>>> import numpy as np
>>> from numpy import linalg as LA
>>> np.set_printoptions(suppress=True, linewidth=200)
>>> Q, _ = LA.qr(np.array([[0.5, -0.1, -0.3, 0.2, -0.2, 0.4],
...     [0.8, 2.2, -0.2, 1.0, -0.9, 0.7],
...     [0.3, 0.6, 0.1, -0.9, -0.8, 0.2],
...     [1.4, -0.5, 1.3, -1.7, -1.9, 1.5],
...     [-0.5, -0.2, -1.4, -1.0, 0.8, 2.3],
...     [-0.4, 0.7, -0.2, -0.3, 0.1, -0.3]]))
>>> feats = -1 * Q
>>> feats.round(2)
array([[ 0.27, -0.11, -0.53, -0.34,  0.39, -0.6 ],
       [ 0.44,  0.82, -0.16, -0.18, -0.23,  0.15],
       [ 0.16,  0.21,  0.02,  0.53,  0.77,  0.22],
       [ 0.76, -0.39,  0.06,  0.4 , -0.31, -0.07],
       [-0.27, -0.02, -0.8 ,  0.44, -0.26,  0.17],
       [-0.22,  0.34,  0.23,  0.46, -0.17, -0.73]])
>>> np.round(feats.T @ feats, 2) + 0
array([[1., 0., 0., 0., 0., 0.],
       [0., 1., 0., 0., 0., 0.],
       [0., 0., 1., 0., 0., 0.],
       [0., 0., 0., 1., 0., 0.],
       [0., 0., 0., 0., 1., 0.],
       [0., 0., 0., 0., 0., 1.]])
>>> np.round(feats @ feats.T, 2) + 0
array([[1., 0., 0., 0., 0., 0.],
       [0., 1., 0., 0., 0., 0.],
       [0., 0., 1., 0., 0., 0.],
       [0., 0., 0., 1., 0., 0.],
       [0., 0., 0., 0., 1., 0.],
       [0., 0., 0., 0., 0., 1.]])
>>> round(feats[:, 2] @ feats[:, 0], 2)
np.float64(0.0)
>>> np.round(LA.pinv(feats), 2)
array([[ 0.27,  0.44,  0.16,  0.76, -0.27, -0.22],
       [-0.11,  0.82,  0.21, -0.39, -0.02,  0.34],
       [-0.53, -0.16,  0.02,  0.06, -0.8 ,  0.23],
       [-0.34, -0.18,  0.53,  0.4 ,  0.44,  0.46],
       [ 0.39, -0.23,  0.77, -0.31, -0.26, -0.17],
       [-0.6 ,  0.15,  0.22, -0.07,  0.17, -0.73]])
>>> np.round(LA.norm(feats, axis=0), 2)
array([1., 1., 1., 1., 1., 1.])
>>> np.round(LA.svd(feats, compute_uv=False), 2)
array([1., 1., 1., 1., 1., 1.])
>>> LA.determinant(feats)
Traceback (most recent call last):
  File "<python-input-12>", line 1, in <module>
    LA.determinant(feats)
    ^^^^^^^^^^^^^^
AttributeError: module 'numpy.linalg' has no attribute 'determinant'
>>> np.round((feats + feats.T) / 2, 2) + 0
array([[ 0.27,  0.17, -0.18,  0.21,  0.06, -0.41],
       [ 0.17,  0.82,  0.03, -0.28, -0.13,  0.25],
       [-0.18,  0.03,  0.02,  0.3 , -0.01,  0.22],
       [ 0.21, -0.28,  0.3 ,  0.4 ,  0.06,  0.2 ],
       [ 0.06, -0.13, -0.01,  0.06, -0.26,  0.  ],
       [-0.41,  0.25,  0.22,  0.2 ,  0.  , -0.73]])
>>> np.round((feats - feats.T) / 2, 2) + 0
array([[ 0.  , -0.27, -0.35, -0.55,  0.33, -0.19],
       [ 0.27,  0.  , -0.19,  0.1 , -0.11, -0.1 ],
       [ 0.35,  0.19,  0.  ,  0.24,  0.78,  0.  ],
       [ 0.55, -0.1 , -0.24,  0.  , -0.38, -0.27],
       [-0.33,  0.11, -0.78,  0.38,  0.  ,  0.17],
       [ 0.19,  0.1 ,  0.  ,  0.27, -0.17,  0.  ]])
>>> np.round(np.abs(LA.eigvals(feats)).max(), 2)
np.float64(1.0)
>>> np.round(LA.matrix_power(feats, 4), 2)
array([[-0.34,  0.22,  0.63,  0.09,  0.2 ,  0.63],
       [-0.34,  0.71, -0.22, -0.53, -0.2 , -0.07],
       [-0.16, -0.3 ,  0.04, -0.57,  0.73, -0.17],
       [-0.73, -0.52,  0.01, -0.05, -0.43, -0.08],
       [-0.38,  0.11, -0.64,  0.48,  0.41,  0.19],
       [ 0.24, -0.27, -0.38, -0.4 , -0.18,  0.73]])
>>> np.round(np.sort(np.abs(LA.eigvals(feats))), 2)
array([1., 1., 1., 1., 1., 1.])
>>> np.round(feats @ feats, 2)
array([[-0.3 , -0.31, -0.61, -0.6 , -0.18,  0.23],
       [ 0.35,  0.72, -0.16, -0.49, -0.05, -0.31],
       [ 0.29,  0.02, -0.65,  0.57, -0.38, -0.13],
       [ 0.45, -0.56, -0.09, -0.17,  0.41, -0.53],
       [ 0.16, -0.27,  0.4 , -0.19, -0.81, -0.21],
       [ 0.69, -0.07,  0.06, -0.1 ,  0.03,  0.71]])
>>> round(float(LA.det(feats)), 2)
-1.0
>>> Uu, sigma = LA.svd(feats)
Traceback (most recent call last):
  File "<python-input-20>", line 1, in <module>
    Uu, sigma = LA.svd(feats)
    ^^^^^^^^^
ValueError: too many values to unpack (expected 2)
>>> Uu, sigma, Vt = LA.svd(feats, full_matrices=False)
>>> np.round(Uu.T @ feats @ Vt.T, 2) + 0
array([[1., 0., 0., 0., 0., 0.],
       [0., 1., 0., 0., 0., 0.],
       [0., 0., 1., 0., 0., 0.],
       [0., 0., 0., 1., 0., 0.],
       [0., 0., 0., 0., 1., 0.],
       [0., 0., 0., 0., 0., 1.]])
>>> np.round(Uu.T @ Uu, 2) + 0
array([[1., 0., 0., 0., 0., 0.],
       [0., 1., 0., 0., 0., 0.],
       [0., 0., 1., 0., 0., 0.],
       [0., 0., 0., 1., 0., 0.],
       [0., 0., 0., 0., 1., 0.],
       [0., 0., 0., 0., 0., 1.]])
>>> np.round(np.sqrt((sigma ** 2).sum()), 2), round(LA.norm(feats), 2)
(np.float64(2.45), np.float64(2.45))
>>> Uu.shape, sigma.shape, Vt.shape
((6, 6), (6,), (6, 6))
>>> sigma.round(2)
array([1., 1., 1., 1., 1., 1.])
>>> np.round(np.cumsum(sigma ** 2) / np.sum(sigma ** 2), 2)
array([0.17, 0.33, 0.5 , 0.67, 0.83, 1.  ])
>>> np.allclose(Uu * sigma @ Vt, feats)
True
>>> rng = np.random.default_rng(240425)
>>> idx = rng.permutation(6)
>>> idx
array([2, 5, 1, 3, 4, 0])
>>> other = feats[idx][:, idx]
>>> other.round(2)
array([[ 0.02,  0.22,  0.21,  0.53,  0.77,  0.16],
       [ 0.23, -0.73,  0.34,  0.46, -0.17, -0.22],
       [-0.16,  0.15,  0.82, -0.18, -0.23,  0.44],
       [ 0.06, -0.07, -0.39,  0.4 , -0.31,  0.76],
       [-0.8 ,  0.17, -0.02,  0.44, -0.26, -0.27],
       [-0.53, -0.6 , -0.11, -0.34,  0.39,  0.27]])
>>> np.round(LA.det(other), 2), round(LA.det(feats[idx]), 2)
(np.float64(-1.0), np.float64(1.0))
>>> K = np.load("dump.npy")
>>> K
array([[ -1.2,  -0.7,   0.1,  -0.1,  11. ,  -0.1],
       [  0.3,   1.1,   0.1,   0.8,   4. ,  -1.6],
       [  0.2,  -0.4,   0.6,   1.6,  28. ,  -1.4],
       [ -0.9,   0.5,  -0.6,   1.4,   7. ,  -1.1],
       [ -0.9,  -0.6,   0.1,   2.1, -25. ,   0.1],
       [ -0.3,   0.2,   1.3,  -1.2,  -3. ,   1. ]])
>>> np.argsort(-LA.norm(K, axis=0).round(6), kind="stable")[:3]
array([4, 3, 5])
>>> round(LA.norm(K, 2) / LA.norm(K), 2)
np.float64(0.99)
>>> round(np.log10(LA.cond(K)))
2
>>> A = np.loadtxt("mat.csv", delimiter=",")
>>> A
array([[  4.,   5.,   6.,   7.,   8.,   9.,  10.,  11.,  12.,  13.],
       [ 14.,  15.,  16.,  17.,  18.,  19.,  20.,  21.,  22.,  23.],
       [ 24.,  25.,  26.,  27.,  28.,  29.,  30.,  31.,  32.,  33.],
       [ 34.,  35.,  36.,  37.,  38.,  39.,  40.,  41.,  42.,  43.],
       [ 44.,  45.,  46.,  47.,  48.,  49.,  50.,  51.,  52.,  53.],
       [ 54.,  55.,  56.,  57.,  58.,  59.,  60.,  61.,  62.,  63.],
       [ 64.,  65.,  66.,  67.,  68.,  69.,  70.,  71.,  72.,  73.],
       [ 74.,  75.,  76.,  77.,  78.,  79.,  80.,  81.,  82.,  83.],
       [ 84.,  85.,  86.,  87.,  88.,  89.,  90.,  91.,  92.,  93.],
       [ 94.,  95.,  96.,  97.,  98.,  99., 100., 101., 102., 103.]])
>>> [round(float(x), 2) for x in LA.svd(A, compute_uv=False)[:3]]
[607.75, 13.57, 0.0]
>>> LA.cond(A) > 100
np.True_
>>> Uu, sigma, Vt = LA.svd(A)
>>> sigma.round(2) + 0
array([607.75,  13.57,   0.  ,   0.  ,   0.  ,   0.  ,   0.  ,   0.  ,   0.  ,   0.  ])
>>> other = Uu[:, :2] @ np.diag(sigma[:2]) @ Vt[:2]
>>> LA.matrix_rank(A, rtol=0.05)
np.int64(1)
>>> LA.matrix_rank(other)
np.int64(2)
>>> other = A + rng.integers(-2, 3, (10, 2)) @ rng.integers(-2, 3, (2, 10))
>>> other
array([[  9.,   7.,  10.,   5.,   7.,  10.,   5.,  14.,  12.,  11.],
       [ 10.,  11.,  14.,  19.,  18.,  17.,  24.,  17.,  20.,  23.],
       [ 25.,  29.,  25.,  26.,  29.,  31.,  29.,  34.,  35.,  35.],
       [ 39.,  37.,  40.,  35.,  37.,  40.,  35.,  44.,  42.,  41.],
       [ 47.,  51.,  46.,  45.,  49.,  52.,  47.,  56.,  56.,  55.],
       [ 49.,  53.,  52.,  59.,  59.,  58.,  65.,  58.,  62.,  65.],
       [ 62.,  63.,  65.,  68.,  68.,  68.,  72.,  69.,  71.,  73.],
       [ 75.,  79.,  75.,  76.,  79.,  81.,  79.,  84.,  85.,  85.],
       [ 90.,  85.,  92.,  85.,  86.,  89.,  84.,  93.,  90.,  89.],
       [ 95.,  93.,  98.,  97.,  97.,  98.,  99., 100., 100., 101.]])
>>> np.abs(other - A).sum(axis=1)
array([25., 24., 19., 25., 29., 25., 12., 19., 30., 13.])
>>> LA.matrix_rank(other - A, tol=1e-8)
np.int64(2)
>>> np.round(LA.svd(other - A, compute_uv=False), 2) + 0
array([23.11, 14.17,  0.  ,  0.  ,  0.  ,  0.  ,  0.  ,  0.  ,  0.  ,  0.  ])
>>> f, r1 = other[0], other[1]
>>> f @ r1
np.float64(1549.0)
>>> f @ f
np.float64(890.0)
>>> p = (f @ r1) / (f @ f) * f
>>> LA.matrix_rank(np.outer(f, r1))
np.int64(1)
>>> C2 = A.T @ A
>>> LA.matrix_rank(C2)
np.int64(2)
>>> np.round(LA.svd(A, compute_uv=False) ** 2, 2) + 0
array([369365.73,    184.27,      0.  ,      0.  ,      0.  ,      0.  ,      0.  ,      0.  ,      0.  ,      0.  ])
>>> (A @ A.T).shape
(10, 10)
>>> f = np.array([1, 2, 1, -3, 2])
>>> J = np.outer(rng.normal(size=32), f) + 0.1 * rng.normal(size=(32, 5))
>>> J.round(2)
array([[-0.51, -1.25, -0.32,  1.61, -1.24],
       [-1.33, -2.86, -1.57,  4.42, -2.98],
       [-0.35, -0.73, -0.34,  1.27, -0.88],
       [-0.64, -1.18, -0.65,  1.77, -1.09],
       [ 2.28,  4.48,  2.34, -6.67,  4.39],
       [ 0.29,  0.37,  0.35, -0.76,  0.51],
       [ 0.34,  0.67,  0.22, -0.86,  0.57],
       [ 0.11,  0.15,  0.04, -0.23, -0.08],
       [-0.03, -0.16,  0.06,  0.02, -0.09],
       [ 1.2 ,  2.04,  1.08, -2.88,  1.91],
       [ 1.65,  3.27,  1.69, -4.75,  3.22],
       [ 0.82,  1.45,  0.85, -2.22,  1.33],
       [-0.64, -1.38, -0.67,  2.18, -1.4 ],
       [ 0.97,  2.37,  0.92, -3.66,  2.35],
       [ 0.81,  1.7 ,  0.53, -2.47,  1.64],
       [ 1.85,  3.94,  2.08, -5.92,  3.9 ],
       [ 1.75,  3.53,  1.81, -5.17,  3.39],
       [-1.43, -2.91, -1.52,  4.29, -3.  ],
       [ 0.03,  0.28,  0.17, -0.66,  0.19],
       [-0.5 , -1.03, -0.56,  1.64, -1.11],
       [ 0.21,  0.15, -0.15, -0.11,  0.11],
       [-1.28, -2.53, -1.11,  3.46, -2.3 ],
       [-0.74, -1.52, -0.59,  2.5 , -1.55],
       [-0.25, -0.26, -0.06,  0.17, -0.33],
       [-0.16, -0.1 , -0.04, -0.01, -0.09],
       [-0.52, -1.19, -0.72,  1.92, -1.33],
       [ 0.32,  0.95,  0.33, -1.22,  1.04],
       [ 0.42,  0.58,  0.34, -1.2 ,  0.74],
       [ 0.16,  0.32,  0.1 , -0.55,  0.11],
       [-0.95, -1.6 , -0.81,  2.18, -1.34],
       [-1.64, -3.6 , -1.73,  5.02, -3.47],
       [-1.05, -2.18, -1.06,  3.14, -2.02]])
>>> Ac = J - J.mean(axis=0)
>>> Uu, sigma, Vt = LA.svd(Ac, full_matrices=False)
>>> round((sigma ** 2).sum() ** 2 / (sigma ** 4).sum(), 2)
np.float64(1.0)
>>> np.round(Ac.mean(axis=0), 2) + 0
array([0., 0., 0., 0., 0.])
>>> np.searchsorted(np.cumsum(sigma ** 2) / (sigma ** 2).sum(), 0.9) + 1
np.int64(1)
>>> (np.sign(Uu[:, 0]) == np.sign(Uu[0, 0])).astype(int)
array([1, 1, 1, 1, 0, 0, 0, 0, 1, 0, 0, 0, 1, 0, 0, 0, 0, 1, 0, 1, 0, 1, 1, 1, 1, 1, 0, 0, 0, 1, 1, 1])
>>> np.round(np.abs(Vt[-1]), 2)
array([0.58, 0.7 , 0.24, 0.14, 0.32])
>>> sigma.round(2)
array([24.41,  0.72,  0.65,  0.51,  0.34])
>>> np.round(sigma ** 2 / (sigma ** 2).sum(), 2) + 0
array([1., 0., 0., 0., 0.])
>>> idx = rng.permutation(5)
>>> other = J[:, idx] * rng.choice([-1, 1], 5)
>>> other.round(2)
array([[-1.61,  0.51, -1.24, -0.32, -1.25],
       [-4.42,  1.33, -2.98, -1.57, -2.86],
       [-1.27,  0.35, -0.88, -0.34, -0.73],
       [-1.77,  0.64, -1.09, -0.65, -1.18],
       [ 6.67, -2.28,  4.39,  2.34,  4.48],
       [ 0.76, -0.29,  0.51,  0.35,  0.37],
       [ 0.86, -0.34,  0.57,  0.22,  0.67],
       [ 0.23, -0.11, -0.08,  0.04,  0.15],
       [-0.02,  0.03, -0.09,  0.06, -0.16],
       [ 2.88, -1.2 ,  1.91,  1.08,  2.04],
       [ 4.75, -1.65,  3.22,  1.69,  3.27],
       [ 2.22, -0.82,  1.33,  0.85,  1.45],
       [-2.18,  0.64, -1.4 , -0.67, -1.38],
       [ 3.66, -0.97,  2.35,  0.92,  2.37],
       [ 2.47, -0.81,  1.64,  0.53,  1.7 ],
       [ 5.92, -1.85,  3.9 ,  2.08,  3.94],
       [ 5.17, -1.75,  3.39,  1.81,  3.53],
       [-4.29,  1.43, -3.  , -1.52, -2.91],
       [ 0.66, -0.03,  0.19,  0.17,  0.28],
       [-1.64,  0.5 , -1.11, -0.56, -1.03],
       [ 0.11, -0.21,  0.11, -0.15,  0.15],
       [-3.46,  1.28, -2.3 , -1.11, -2.53],
       [-2.5 ,  0.74, -1.55, -0.59, -1.52],
       [-0.17,  0.25, -0.33, -0.06, -0.26],
       [ 0.01,  0.16, -0.09, -0.04, -0.1 ],
       [-1.92,  0.52, -1.33, -0.72, -1.19],
       [ 1.22, -0.32,  1.04,  0.33,  0.95],
       [ 1.2 , -0.42,  0.74,  0.34,  0.58],
       [ 0.55, -0.16,  0.11,  0.1 ,  0.32],
       [-2.18,  0.95, -1.34, -0.81, -1.6 ],
       [-5.02,  1.64, -3.47, -1.73, -3.6 ],
       [-3.14,  1.05, -2.02, -1.06, -2.18]])
>>> Uu, _, Vt = LA.svd(J.T @ other)
>>> idx
array([3, 0, 4, 2, 1])
